$ python3 -q
>>> import numpy as np
>>> from numpy import linalg as LA
>>> np.set_printoptions(precision=2, suppress=True, linewidth=200, legacy="1.25")
>>> X = np.load("sample5.npy")
>>> X
array([[ 0.19,  0.  ,  0.  ,  0.  ,  0.  ,  0.  ,  0.  ,  0.  ,  0.  ,  0.  ,  0.  ,  0.  ,  0.  ,  0.  ,  0.98],
       [ 0.  ,  1.  ,  0.  ,  0.  ,  0.  ,  0.  ,  0.  ,  0.  ,  0.  ,  0.  ,  0.  ,  0.  ,  0.  ,  0.  ,  0.  ],
       [ 0.  ,  0.  ,  1.  ,  0.  ,  0.  ,  0.  ,  0.  ,  0.  ,  0.  ,  0.  ,  0.  ,  0.  ,  0.  ,  0.  ,  0.  ],
       [ 0.  ,  0.  ,  0.  ,  1.  ,  0.  ,  0.  ,  0.  ,  0.  ,  0.  ,  0.  ,  0.  ,  0.  ,  0.  ,  0.  ,  0.  ],
       [ 0.  ,  0.  ,  0.  ,  0.  ,  1.  ,  0.  ,  0.  ,  0.  ,  0.  ,  0.  ,  0.  ,  0.  ,  0.  ,  0.  ,  0.  ],
       [ 0.  ,  0.  ,  0.  ,  0.  ,  0.  ,  1.  ,  0.  ,  0.  ,  0.  ,  0.  ,  0.  ,  0.  ,  0.  ,  0.  ,  0.  ],
       [ 0.  ,  0.  ,  0.  ,  0.  ,  0.  ,  0.  ,  1.  ,  0.  ,  0.  ,  0.  ,  0.  ,  0.  ,  0.  ,  0.  ,  0.  ],
       [ 0.  ,  0.  ,  0.  ,  0.  ,  0.  ,  0.  ,  0.  ,  1.  ,  0.  ,  0.  ,  0.  ,  0.  ,  0.  ,  0.  ,  0.  ],
       [ 0.  ,  0.  ,  0.  ,  0.  ,  0.  ,  0.  ,  0.  ,  0.  ,  1.  ,  0.  ,  0.  ,  0.  ,  0.  ,  0.  ,  0.  ],
       [ 0.  ,  0.  ,  0.  ,  0.  ,  0.  ,  0.  ,  0.  ,  0.  ,  0.  ,  1.  ,  0.  ,  0.  ,  0.  ,  0.  ,  0.  ],
       [ 0.  ,  0.  ,  0.  ,  0.  ,  0.  ,  0.  ,  0.  ,  0.  ,  0.  ,  0.  ,  1.  ,  0.  ,  0.  ,  0.  ,  0.  ],
       [ 0.  ,  0.  ,  0.  ,  0.  ,  0.  ,  0.  ,  0.  ,  0.  ,  0.  ,  0.  ,  0.  ,  1.  ,  0.  ,  0.  ,  0.  ],
       [ 0.  ,  0.  ,  0.  ,  0.  ,  0.  ,  0.  ,  0.  ,  0.  ,  0.  ,  0.  ,  0.  ,  0.  ,  1.  ,  0.  ,  0.  ],
       [ 0.  ,  0.  ,  0.  ,  0.  ,  0.  ,  0.  ,  0.  ,  0.  ,  0.  ,  0.  ,  0.  ,  0.  ,  0.  ,  1.  ,  0.  ],
       [-0.98,  0.  ,  0.  ,  0.  ,  0.  ,  0.  ,  0.  ,  0.  ,  0.  ,  0.  ,  0.  ,  0.  ,  0.  ,  0.  ,  0.19]])
>>> O, evecs = LA.qr(X[:, :6])[0], LA.qr(X[:, 6:])[0]
>>> sigma = LA.svd(O.T @ evecs, compute_uv=False)
>>> sigma.round(2) + 0
array([0., 0., 0., 0., 0., 0.])
>>> f = np.array([0, 3, 3, 3, 1, 3, 2, 2, 1, 1, 1, 0, 2, 2, 1])
>>> B = X + np.outer(f, np.eye(15)[5])
>>> np.round(LA.det(B) / LA.det(X), 2), round(1 + LA.solve(X, f)[5], 2)
(4.0, 4.0)
>>> LA.matrix_rank(LA.inv(B) - LA.inv(X), tol=1e-8)
1
>>> x = np.array([1, 0, 1, 3, 0, 2, 2, 0, 1, 3, 1, 0, 0, 1, 0])
>>> h = np.maximum(X @ x, 0)
>>> np.maximum(X @ (3 * x), 0)
array([0.57, 0.  , 3.  , 9.  , 0.  , 6.  , 6.  , 0.  , 3.  , 9.  , 3.  , 0.  , 0.  , 3.  , 0.  ])
>>> np.maximum(X @ x, 0) - np.maximum(-X @ x, 0)
array([ 0.19,  0.  ,  1.  ,  3.  ,  0.  ,  2.  ,  2.  ,  0.  ,  1.  ,  3.  ,  1.  ,  0.  ,  0.  ,  1.  , -0.98])
>>> np.flatnonzero(h > 1e-9)
array([ 0,  2,  3,  5,  6,  8,  9, 10, 13])
>>> np.tanh(X @ x)
array([ 0.19,  0.  ,  0.76,  1.  ,  0.  ,  0.96,  0.96,  0.  ,  0.76,  1.  ,  0.76,  0.  ,  0.  ,  0.76, -0.75])
>>> x = np.array([-3, 3, 3, -1, 2, 1, -3, 2, -2, -2, 1, 0, -1, -3, -3])
>>> LA.norm(X @ x) <= LA.norm(X, 2) * LA.norm(x) + 1e-9
True
>>> X @ (2 * x)
array([-7.03,  6.  ,  6.  , -2.  ,  4.  ,  2.  , -6.  ,  4.  , -4.  , -4.  ,  2.  ,  0.  , -2.  , -6.  ,  4.74])
>>> M = np.loadtxt("test3.csv", delimiter=",")
>>> M
array([[ 1.  ,  0.  ,  0.  ,  0.  ,  0.  ,  0.  ,  0.  ,  0.  ,  0.  ,  0.  ,  0.  ,  0.  ,  0.  ,  0.  ],
       [ 0.  ,  1.  ,  0.  ,  0.  ,  0.  ,  0.  ,  0.  ,  0.  ,  0.  ,  0.  ,  0.  ,  0.  ,  0.  ,  0.  ],
       [ 0.  ,  0.  ,  1.  ,  0.  ,  0.  ,  0.  ,  0.  ,  0.  ,  0.  ,  0.  ,  0.  ,  0.  ,  0.  ,  0.  ],
       [ 0.  ,  0.  ,  0.  ,  1.  ,  0.  ,  0.  ,  0.  ,  0.  ,  0.  ,  0.  ,  0.  ,  0.  ,  0.  ,  0.  ],
       [ 0.  ,  0.  ,  0.  ,  0.  ,  1.  ,  0.  ,  0.  ,  0.  ,  0.  ,  0.  ,  0.  ,  0.  ,  0.  ,  0.  ],
       [ 0.  ,  0.  ,  0.  ,  0.  ,  0.  ,  0.31,  0.  ,  0.  ,  0.  ,  0.95,  0.  ,  0.  ,  0.  ,  0.  ],
       [ 0.  ,  0.  ,  0.  ,  0.  ,  0.  ,  0.  ,  1.  ,  0.  ,  0.  ,  0.  ,  0.  ,  0.  ,  0.  ,  0.  ],
       [ 0.  ,  0.  ,  0.  ,  0.  ,  0.  ,  0.  ,  0.  ,  1.  ,  0.  ,  0.  ,  0.  ,  0.  ,  0.  ,  0.  ],
       [ 0.  ,  0.  ,  0.  ,  0.  ,  0.  ,  0.  ,  0.  ,  0.  ,  1.  ,  0.  ,  0.  ,  0.  ,  0.  ,  0.  ],
       [ 0.  ,  0.  ,  0.  ,  0.  ,  0.  , -0.95,  0.  ,  0.  ,  0.  ,  0.31,  0.  ,  0.  ,  0.  ,  0.  ],
       [ 0.  ,  0.  ,  0.  ,  0.  ,  0.  ,  0.  ,  0.  ,  0.  ,  0.  ,  0.  ,  1.  ,  0.  ,  0.  ,  0.  ],
       [ 0.  ,  0.  ,  0.  ,  0.  ,  0.  ,  0.  ,  0.  ,  0.  ,  0.  ,  0.  ,  0.  ,  1.  ,  0.  ,  0.  ],
       [ 0.  ,  0.  ,  0.  ,  0.  ,  0.  ,  0.  ,  0.  ,  0.  ,  0.  ,  0.  ,  0.  ,  0.  ,  1.  ,  0.  ],
       [ 0.  ,  0.  ,  0.  ,  0.  ,  0.  ,  0.  ,  0.  ,  0.  ,  0.  ,  0.  ,  0.  ,  0.  ,  0.  ,  1.  ]])
>>> # keeps lengths
>>> M[:, 10] @ M[:, 3]
0.0
>>> LA.norm(M, axis=0)
array([1., 1., 1., 1., 1., 1., 1., 1., 1., 1., 1., 1., 1., 1.])
>>> O, r_ = LA.qr(M)
>>> np.abs(np.diag(r_))
array([1., 1., 1., 1., 1., 1., 1., 1., 1., 1., 1., 1., 1., 1.])
>>> np.trace(O @ O.T)
14.0
>>> x = np.array([0, 2, 2, 0, 1, 1, 0, 1, 1, 0, 2, 2, 2, 1])
>>> 14 - LA.matrix_rank(M - np.eye(14), tol=1e-8)
12
>>> np.round(LA.det(M), 2)
1.0
>>> round(float(LA.norm(x)), 2), np.round(LA.norm(M @ x), 2)
(5.0, 5.0)
>>> np.abs(LA.eigvals(M))
array([1., 1., 1., 1., 1., 1., 1., 1., 1., 1., 1., 1., 1., 1.])
>>> np.sort(np.abs(np.degrees(np.angle(LA.eigvals(M)))))
array([ 0.,  0.,  0.,  0.,  0.,  0.,  0.,  0.,  0.,  0.,  0.,  0., 72., 72.])
